In [1]: import numpy as np

In [2]: np.set_printoptions(precision=2, suppress=True, linewidth=120)

In [3]: X = np.load("dump.npy")

In [4]: X
Out[4]: 
array([[ 6, -2,  4],
       [-4,  1,  6],
       [-7, -2, -7],
       [-3, -4,  8],
       [-2,  0, 16]])

In [5]: P = X @ np.linalg.solve(X.T @ X, X.T)

In [6]: np.round(np.linalg.eigvalsh(P), 2) + 0
Out[6]: array([0., 0., 1., 1., 1.])

In [7]: np.allclose(P @ P, P)
Out[7]: True

In [8]: np.round(P @ X[:, 1], 2) + 0
Out[8]: array([-2.,  1., -2., -4.,  0.])

In [9]: B = np.c_[X[:, :2] @ np.array([[0, -1], [1, -3]]), np.array([-2, -2, -2, -2, -2])]

In [10]: B
Out[10]: 
array([[-2,  0, -2],
       [ 1,  1, -2],
       [-2, 13, -2],
       [-4, 15, -2],
       [ 0,  2, -2]])

In [11]: np.linalg.matrix_rank(np.c_[X, B])
Out[11]: np.int64(4)

In [12]: np.round(np.linalg.norm(B - X @ np.linalg.lstsq(X, B)[0], axis=0), 2) + 0
Out[12]: array([0.  , 0.  , 2.39])

In [13]: vec = np.array([0, -2, 0])

In [14]: rhs = X @ vec

In [15]: np.round(np.linalg.lstsq(X, rhs)[0], 2) + 0
Out[15]: array([ 0., -2.,  0.])

In [16]: np.round(np.linalg.pinv(X) @ X, 2) + 0
Out[16]: 
array([[1., 0., 0.],
       [0., 1., 0.],
       [0., 0., 1.]])

In [17]: np.round(np.linalg.solve(X.T @ X, X.T @ rhs), 2) + 0
Out[17]: array([ 0., -2.,  0.])

In [18]: rhs
Out[18]: array([ 4, -2,  4,  8,  0])

In [19]: rng = np.random.default_rng(248523)

In [20]: rhs = rhs + 0.1 * rng.normal(size=5)

In [21]: rhs
Out[21]: array([ 3.95, -2.18,  4.11,  8.08,  0.05])

In [22]: beta, *_ = np.linalg.lstsq(X, rhs)

In [23]: np.round(X.T @ (rhs - X @ beta), 2) + 0
Out[23]: array([0., 0., 0.])

In [24]: [round(float(np.linalg.norm(np.linalg.solve(X.T @ X + lam * np.eye(3), X.T @ rhs))), 2) for lam in (0, 1, 10, 100)]
Out[24]: [2.02, 1.94, 1.42, 0.4]

In [25]: beta.round()
Out[25]: array([-0., -2., -0.])

In [26]: round(float(np.linalg.norm(rhs - X @ beta)), 2)
Out[26]: 0.19

In [27]: A = np.load("sample10.npy")

In [28]: A
Out[28]: 
array([[-0.64,  3.59,  1.63],
       [-3.65,  0.09, -1.63],
       [-1.5 , -1.75,  3.27]])

In [29]: B = A / np.linalg.norm(A, axis=1, keepdims=True)

In [30]: gram = B @ B.T

In [31]: (gram - 2 * np.eye(3)).round(6).argmax(axis=1)
Out[31]: array([1, 0, 0])

In [32]: np.argwhere(np.triu(np.abs(gram) > 0.95, 1))
Out[32]: array([], shape=(0, 2), dtype=int64)

In [33]: np.degrees(np.arccos(np.clip(gram[2, 0], -1, 1)))
Out[33]: np.float64(90.0)

In [34]: (np.abs(gram) > 0.9).astype(int)
Out[34]: 
array([[1, 0, 0],
       [0, 1, 0],
       [0, 0, 1]])

In [35]: u = np.array([0, 0, 0])

In [36]: B = A + np.outer(u, np.eye(3)[1])

In [37]: B
Out[37]: 
array([[-0.64,  3.59,  1.63],
       [-3.65,  0.09, -1.63],
       [-1.5 , -1.75,  3.27]])

In [38]: X.sum(axis=1)
Out[38]: array([  8,   3, -16,   1,  14])

In [39]: np.abs(X).max()
Out[39]: np.int64(16)

In [40]: np.linalg.svd(X, compute_uv=False)
Out[40]: array([20.55, 10.72,  4.79])

In [41]: np.count_nonzero(X)
Out[41]: np.int64(14)

In [42]: round(np.linalg.norm(X), 2)
Out[42]: np.float64(23.66)

In [43]: m1 = np.loadtxt("arr.csv", delimiter=",")

In [44]: m1
Out[44]: 
array([[5., 2., 3., 0.],
       [0., 3., 2., 3.],
       [0., 1., 6., 2.],
       [2., 3., 2., 4.]])

In [45]: q, vecs = np.linalg.qr(m1[:, :1])[0], np.linalg.qr(m1[:, 1:])[0]

In [46]: sigma = np.linalg.svd(q.T @ vecs, compute_uv=False)

In [47]: np.degrees(np.arccos(sigma.clip(0, 1)))
Out[47]: array([27.77])

In [48]: np.round(np.linalg.norm(q @ q.T - vecs @ vecs.T, 2), 2)
Out[48]: np.float64(1.0)

In [49]: (sigma > 0.9).sum()
Out[49]: np.int64(0)

In [50]: u = np.array([-4, -1, 0, -3])

In [51]: B = m1 + np.outer(u, np.eye(4)[3])

In [52]: np.linalg.matrix_rank(np.linalg.inv(B) - np.linalg.inv(m1), tol=1e-8)
Out[52]: np.int64(1)

In [53]: np.linalg.matrix_rank(B - m1)
Out[53]: np.int64(1)

In [54]: labels = rng.permutation(4)

In [55]: B = m1[:, labels] * rng.choice([-1, 1], 4)

In [56]: B
Out[56]: 
array([[-5., -0.,  2., -3.],
       [-0., -3.,  3., -2.],
       [-0., -2.,  1., -6.],
       [-2., -4.,  3., -2.]])

In [57]: Uu, _, vt = np.linalg.svd(m1.T @ B)

In [58]: np.round(Uu @ vt, 2) + 0
Out[58]: 
array([[-1.,  0.,  0.,  0.],
       [ 0.,  0.,  1.,  0.],
       [ 0.,  0.,  0., -1.],
       [ 0., -1.,  0.,  0.]])

In [59]: np.round(np.linalg.lstsq(m1, B)[0], 2) + 0
Out[59]: 
array([[-1.,  0.,  0.,  0.],
       [ 0.,  0.,  1.,  0.],
       [ 0.,  0.,  0., -1.],
       [ 0., -1.,  0.,  0.]])

In [60]: q, Rm = np.linalg.qr(X)

In [61]: round(float(abs(Rm[0, 0])), 2), round(np.linalg.norm(X[:, 0]), 2)
Out[61]: (10.68, np.float64(10.68))

In [62]: np.abs(np.diag(Rm))
Out[62]: array([10.68,  4.91, 20.12])

In [63]: np.round(q.T @ q, 2) + 0
Out[63]: 
array([[1., 0., 0.],
       [0., 1., 0.],
       [0., 0., 1.]])

In [64]: np.round(q @ Rm, 2) + 0
Out[64]: 
array([[ 6., -2.,  4.],
       [-4.,  1.,  6.],
       [-7., -2., -7.],
       [-3., -4.,  8.],
       [-2.,  0., 16.]])

In [65]: arr = np.array([[0, 0, 0], [0, 0, 1], [1, 0, 2], [0, 0, 0]])

In [66]: B = m1 / np.sqrt((m1 ** 2).mean(axis=1, keepdims=True))

In [67]: B[2]
Out[67]: array([0.  , 0.31, 1.87, 0.62])

In [68]: np.linalg.norm(B, axis=1)
Out[68]: array([2., 2., 2., 2.])

In [69]: np.linalg.matrix_rank(m1 - m1.mean(axis=1, keepdims=True))
Out[69]: np.int64(3)

In [70]: round(float(np.trace(np.linalg.pinv(arr) @ arr)), 2)
Out[70]: 2.0

In [71]: np.linalg.lstsq(arr[:-1].T, arr[-1])[2]
Out[71]: np.int32(2)

In [72]: np.abs(np.diag(np.linalg.qr(arr)[1])) > 1e-9
Out[72]: array([ True, False, False])

In [73]: Uu, sigma, vt = np.linalg.svd(arr)

In [74]: vecs = vt[:(sigma > 1e-8).sum()]

In [75]: vec = arr[1] + -3 * arr[3] + rng.integers(2) * np.eye(3)[1]

In [76]: vec
Out[76]: array([0., 0., 1.])

In [77]: round(np.linalg.norm(vec - vecs.T @ vecs @ vec), 2)
Out[77]: np.float64(0.0)

In [78]: np.allclose(vecs.T @ vecs @ vec, vec)
Out[78]: True

In [79]: np.diag(vecs.T @ vecs)
Out[79]: array([1., 0., 1.])

In [80]: data = np.load("data.npy")

In [81]: data
Out[81]: 
array([[1, 0, 0],
       [0, 0, 1],
       [0, 1, 0]])

In [82]: # splits into 2 blocks

In [83]: q, vecs = np.linalg.qr(data[:, :1])[0], np.linalg.qr(data[:, 1:])[0]

In [84]: sigma = np.linalg.svd(q.T @ vecs, compute_uv=False)

In [85]: sigma
Out[85]: array([0.])

In [86]: np.round(np.linalg.norm(q @ q.T - vecs @ vecs.T, 2), 2)
Out[86]: np.float64(1.0)

In [87]: (sigma > 0.9).sum()
Out[87]: np.int64(0)

In [88]: q, Rm = np.linalg.qr(data)

In [89]: q.shape, Rm.shape
Out[89]: ((3, 3), (3, 3))

In [90]: q @ Rm
Out[90]: 
array([[1., 0., 0.],
       [0., 0., 1.],
       [0., 1., 0.]])

In [91]: abs(Rm[0, 0]), round(np.linalg.norm(data[:, 0]), 2)
Out[91]: (np.float64(1.0), np.float64(1.0))

In [92]: q.T @ q
Out[92]: 
array([[1., 0., 0.],
       [0., 1., 0.],
       [0., 0., 1.]])

In [93]: np.abs(np.diag(Rm))
Out[93]: array([1., 1., 1.])

In [94]: np.round(np.linalg.eigvalsh(data).min(), 2)
Out[94]: np.float64(-1.0)

In [95]: np.all(np.linalg.eigvalsh(data) > 0)
Out[95]: np.False_

In [96]: [round(float(np.linalg.det(data[:i, :i])), 2) + 0 for i in range(1, 4)]
Out[96]: [1.0, 0.0, -1.0]

In [97]: E = np.array([[-3, 7, -8, -2], [-9, -8, 0, -1], [-7, -9, 7, 5], [7, 6, 7, -3]])

In [98]: E
Out[98]: 
array([[-3,  7, -8, -2],
       [-9, -8,  0, -1],
       [-7, -9,  7,  5],
       [ 7,  6,  7, -3]])

In [99]: vec = np.array([-5, -6, 1, -4])

In [100]: h = np.maximum(E @ vec, 0)

In [101]: np.flatnonzero(h > 1e-9)
Out[101]: array([1, 2])

In [102]: E * (h > 1e-9)[:, None]
Out[102]: 
array([[ 0,  0,  0,  0],
       [-9, -8,  0, -1],
       [-7, -9,  7,  5],
       [ 0,  0,  0,  0]])

In [103]: feats = np.array([[-0.44, 0.43, 0.96, -0.38],
     ...:     [-0.93, -1.0, 0.52, -0.11],
     ...:     [-0.47, -0.4, 0.77, -0.21],
     ...:     [0.65, 0.96, -0.02, 0.0],
     ...:     [-0.46, 0.76, 0.99, -0.5],
     ...:     [0.93, -0.02, -1.0, 0.78],
     ...:     [0.65, 1.0, 0.97, -0.41],
     ...:     [-0.52, 0.58, 0.99, -0.47],
     ...:     [-0.24, 0.81, 0.97, -0.4],
     ...:     [0.17, -0.9, -0.98, 0.43],
     ...:     [-0.85, -0.08, 1.0, -0.63]])

In [104]: Xs = feats - feats.mean(axis=0)

In [105]: Uu, sigma, vt = np.linalg.svd(Xs, full_matrices=False)

In [106]: np.linalg.matrix_rank(Xs)
Out[106]: np.int64(4)

In [107]: np.abs(vt[-1])
Out[107]: array([0.16, 0.11, 0.37, 0.91])

In [108]: F = np.loadtxt("m.csv", delimiter=",")

In [109]: F
Out[109]: 
array([[-18.99,  21.  ,  -7.01,  -0.04,   5.99],
       [  9.07,   8.99, -32.98,  -0.05, -21.02],
       [ 13.99, -18.  ,  10.02,  -0.01,  -2.04]])

In [110]: u = np.array([0, 0, -1])

In [111]: np.cross(F[2, :3], F[1, :3])
Out[111]: array([503.56, 552.27, 289.03])

In [112]: np.correlate(F[2], F[1], "full")
Out[112]: array([-294.07,  377.66, -671.11,  719.12, -322.51,  -72.75,  158.07,  -18.43,  -18.5 ])

In [113]: np.convolve(F[2], u)
Out[113]: array([  0.  ,   0.  , -13.99,  18.  , -10.02,   0.01,   2.04])

In [114]: np.array([np.convolve(row, u, "same") for row in F])
Out[114]: 
array([[  0.  ,  18.99, -21.  ,   7.01,   0.04],
       [  0.  ,  -9.07,  -8.99,  32.98,   0.05],
       [  0.  , -13.99,  18.  , -10.02,   0.01]])
